$ python3 -q
>>> import numpy as np
>>> np.set_printoptions(precision=4, suppress=True, linewidth=140)
>>> m1 = np.array([[-2, -1, 3, 0, 0, -3, 3],
...     [0, -22, -3, -3, -1, 2, -2],
...     [3, 0, -23, 3, 3, 3, -1],
...     [-1, -2, -1, 39, -2, -3, -1],
...     [3, -1, 1, -1, 37, -1, 1],
...     [2, 2, 1, -1, -1, -43, -2],
...     [1, -1, 2, -1, 2, 0, -41]])
>>> m1
array([[ -2,  -1,   3,   0,   0,  -3,   3],
       [  0, -22,  -3,  -3,  -1,   2,  -2],
       [  3,   0, -23,   3,   3,   3,  -1],
       [ -1,  -2,  -1,  39,  -2,  -3,  -1],
       [  3,  -1,   1,  -1,  37,  -1,   1],
       [  2,   2,   1,  -1,  -1, -43,  -2],
       [  1,  -1,   2,  -1,   2,   0, -41]])
>>> U, sigma, Vh = np.linalg.svd(m1)
>>> sigma
array([44.0024, 41.3261, 39.7609, 36.6842, 23.8194, 21.1732,  1.616 ])
>>> A2 = U[:, :6] @ np.diag(sigma[:6]) @ Vh[:6]
>>> round(float(np.linalg.norm(m1 - A2, 2)), 4), round(sigma[6], 4)
(1.616, np.float64(1.616))
>>> np.round(np.abs(m1 - A2).max(), 4)
np.float64(1.5643)
>>> A2 = m1 / np.sqrt((m1 ** 2).mean(axis=1, keepdims=True))
>>> np.linalg.matrix_rank(A2) == np.linalg.matrix_rank(m1)
np.True_
>>> A2[2]
array([ 0.3336,  0.    , -2.5578,  0.3336,  0.3336,  0.3336, -0.1112])
>>> np.linalg.norm(A2, axis=1)
array([2.6458, 2.6458, 2.6458, 2.6458, 2.6458, 2.6458, 2.6458])
>>> x = np.array([-5, -5, 4, -1, -3, 2, -4])
>>> y = m1 @ x
>>> c, lr = np.zeros(7), 1 / np.linalg.norm(m1, 2) ** 2
>>> for i in range(50):
...     c -= lr * m1.T @ (m1 @ c - y)
...     if i % 10 == 0: print(i, round(np.linalg.norm(m1 @ c - y), 4))
... 
0 117.6775
10 9.8227
20 6.4327
30 6.3253
40 6.2404
>>> print(round(float(np.linalg.cond(m1)), 4))
27.2292
